>>> import numpy as np
>>> import numpy.linalg as la
>>> np.set_printoptions(suppress=True, linewidth=100)
>>> tidy = lambda a: np.round(a, 2) + 0
>>> out = np.array([[1, 1], [1, -1]])
>>> rng = np.random.default_rng(602)
>>> mat = np.kron(out, np.kron(out, out))[rng.permutation(8)][:5]
>>> mat
array([[ 1, -1, -1,  1, -1,  1,  1, -1],
       [ 1,  1, -1, -1, -1, -1,  1,  1],
       [ 1, -1,  1, -1,  1, -1,  1, -1],
       [ 1,  1, -1, -1,  1,  1, -1, -1],
       [ 1, -1,  1, -1, -1,  1, -1,  1]])
>>> blk = np.stack([mat, 2 * mat, mat[::-1]])
>>> blk.shape
(3, 5, 8)
>>> print(la.matrix_rank(blk.reshape(3, -1)))
2
>>> tidy(la.norm(blk, axis=(1, 2)))
array([ 6.32, 12.65,  6.32])
>>> la.matrix_rank(blk)
array([5, 5, 5])
>>> out = np.array([[1, 1, -2, -3, -3]])
>>> F = out.T @ out
>>> F
array([[ 1,  1, -2, -3, -3],
       [ 1,  1, -2, -3, -3],
       [-2, -2,  4,  6,  6],
       [-3, -3,  6,  9,  9],
       [-3, -3,  6,  9,  9]])
>>> # symmetric
>>> left, sig, VT = la.svd(F, full_matrices=False)
>>> np.cumsum(sig ** 2) / np.sum(sig ** 2)
array([1., 1., 1., 1., 1.])
>>> print(np.allclose(left * sig @ VT, F))
True
>>> left.shape, sig.shape, VT.shape
((5, 5), (5,), (5, 5))
>>> tidy(sig)
array([24.,  0.,  0.,  0.,  0.])
>>> tidy(left.T @ F @ VT.T)
array([[24.,  0.,  0.,  0.,  0.],
       [ 0.,  0.,  0.,  0.,  0.],
       [ 0.,  0.,  0.,  0.,  0.],
       [ 0.,  0.,  0.,  0.,  0.],
       [ 0.,  0.,  0.,  0.,  0.]])
>>> np.abs(left[:, 0]).round(6).argmax()
np.int64(3)
>>> x = np.array([0, 0, 2, 0, 3, 3, 3, 2])
>>> a = np.maximum(mat @ x, 0)
>>> tidy(np.tanh(mat @ x))
array([-0.76, -1.  ,  1.  , -0.76,  0.76])
>>> out = F + rng.integers(-2, 3, (5, 1)) @ rng.integers(-2, 3, (1, 5))
>>> out
array([[ 1,  1, -2, -3, -3],
       [ 0,  3,  0, -3, -3],
       [ 0, -6,  0,  6,  6],
       [-4, -1,  8,  9,  9],
       [-4, -1,  8,  9,  9]])
>>> out - F
array([[ 0,  0,  0,  0,  0],
       [-1,  2,  2,  0,  0],
       [ 2, -4, -4,  0,  0],
       [-1,  2,  2,  0,  0],
       [-1,  2,  2,  0,  0]])
>>> np.abs(out - F).sum(axis=1)
array([ 0,  5, 10,  5,  5])
>>> la.matrix_rank(out - F, tol=1e-8)
np.int64(1)
>>> rk = la.matrix_rank(F)
>>> rk
np.int64(1)
>>> ns = la.svd(F)[2][rk:].T
>>> la.matrix_rank(F.T @ F), la.matrix_rank(F @ F.T)
(np.int64(1), np.int64(1))
>>> feats = np.loadtxt("w.csv", delimiter=",")
>>> feats
array([[ 1., -2.,  3.],
       [-1., -3., -1.],
       [ 3.,  4.,  5.]])
>>> # rank 2
>>> out = feats[0, 0] * feats[1:] - np.outer(feats[1:, 0], feats[0])
>>> out
array([[ 0., -5.,  2.],
       [ 0., 10., -4.]])
>>> feats[:, 0] / feats[0, 0]
array([ 1., -1.,  3.])
>>> la.lstsq(out[:-1].T, out[-1])[2]
np.int32(1)
>>> tidy(np.trace(la.pinv(out) @ out))
np.float64(1.0)
>>> try:
...     la.inv(out)
... except la.LinAlgError as e:
...     print(e)
... 
Last 2 dimensions of the array must be square
>>> u = np.array([1, 5, 0])
>>> np.cross(feats[1, :3], feats[2, :3])
array([-11.,   2.,   5.])
>>> np.array([np.convolve(row, u, "same") for row in feats])
array([[  3.,  -7.,  15.],
       [ -8., -16.,  -5.],
       [ 19.,  25.,  25.]])
>>> J = np.loadtxt("arr.csv", delimiter=",")
>>> J
array([[ 4.,  0., 18.],
       [ 0.,  0.,  0.],
       [18.,  0., 81.]])
>>> w, vecs = la.eigh(J)
>>> x = np.array([3, 1, 0])
>>> tidy(vecs * np.abs(w) @ vecs.T)
array([[ 4.,  0., 18.],
       [ 0.,  0.,  0.],
       [18.,  0., 81.]])
>>> tidy(vecs * np.maximum(w, 0) @ vecs.T)
array([[ 4.,  0., 18.],
       [ 0.,  0.,  0.],
       [18.,  0., 81.]])
>>> x @ J @ x / (x @ x), w[0], w[-1]
(np.float64(3.6), np.float64(0.0), np.float64(85.0))
>>> print(x @ J @ x)
36.0
>>> print(tidy(la.eigvalsh(J[1:, 1:])))
[ 0. 81.]
>>> (np.sign(vecs[:, -1].round(6)) == np.sign(vecs[0, -1].round(6))).astype(int)
array([1, 0, 1])
>>> np.unique(J.round(6), axis=0).shape
(3, 3)
>>> try:
...     la.inv(J)
... except la.LinAlgError as e:
...     print(repr(e))
... 
LinAlgError('Singular matrix')
>>> M = np.load("block4.npy")
>>> tidy(M)
array([[ 0.38, -0.45, -0.62, -0.27, -0.45],
       [-0.45,  0.68, -0.45, -0.19, -0.32],
       [-0.62, -0.45,  0.38, -0.27, -0.45],
       [-0.27, -0.19, -0.27,  0.89, -0.19],
       [-0.45, -0.32, -0.45, -0.19,  0.68]])
>>> # symmetric, so the eigenvalues are real
>>> x = np.array([1, 2, -3, -1, 3])
>>> [p for p in range(1, 25) if np.allclose(la.matrix_power(M, p), np.eye(5))]
[2, 4, 6, 8, 10, 12, 14, 16, 18, 20, 22, 24]
>>> tidy(la.inv(M))
array([[ 0.38, -0.45, -0.62, -0.27, -0.45],
       [-0.45,  0.68, -0.45, -0.19, -0.32],
       [-0.62, -0.45,  0.38, -0.27, -0.45],
       [-0.27, -0.19, -0.27,  0.89, -0.19],
       [-0.45, -0.32, -0.45, -0.19,  0.68]])
>>> tidy(la.det(M))
np.float64(-1.0)
>>> W = np.array([[3, 2, 0], [2, 2, 1], [2, 3, 2], [2, 1, 0], [1, 2, 2]])
>>> c = np.array([2, -1, -1])
>>> H = np.maximum(M @ W + c, 0)
>>> (H > 0).astype(int)
array([[1, 0, 0],
       [1, 0, 0],
       [0, 0, 0],
       [1, 0, 0],
       [0, 0, 0]])
>>> print(la.matrix_rank(H))
1
>>> W2 = np.array([[1, 3, 3], [1, 1, 2], [3, 1, 2]])
>>> tidy(H @ W2)
array([[0.01, 0.02, 0.02],
       [0.43, 1.3 , 1.3 ],
       [0.  , 0.  , 0.  ],
       [1.86, 5.58, 5.58],
       [0.  , 0.  , 0.  ]])
>>> z = rng.permutation(5)
>>> z
array([4, 0, 1, 3, 2])
>>> out = M[z][:, z]
>>> tidy(np.trace(out))
np.float64(3.0)
>>> tidy(np.sort(np.abs(la.eigvals(out))))
array([1., 1., 1., 1., 1.])
>>> def softmax(z):
...     e = np.exp(z - z.max(axis=-1, keepdims=True))
...     return e / e.sum(axis=-1, keepdims=True)
... 
>>> tidy(softmax(10 * M[3]))
array([0., 0., 0., 1., 0.])
>>> tidy(softmax(M).sum(axis=1))
array([1., 1., 1., 1., 1.])
>>> tidy(softmax(M[3] + 4))
array([0.14, 0.15, 0.14, 0.43, 0.15])
>>> att = M @ M.T / np.sqrt(5)
>>> tidy(softmax(att))
array([[0.28, 0.18, 0.18, 0.18, 0.18],
       [0.18, 0.28, 0.18, 0.18, 0.18],
       [0.18, 0.18, 0.28, 0.18, 0.18],
       [0.18, 0.18, 0.18, 0.28, 0.18],
       [0.18, 0.18, 0.18, 0.18, 0.28]])
>>> print(softmax(att).round(6).argmax(axis=1))
[0 1 2 3 4]
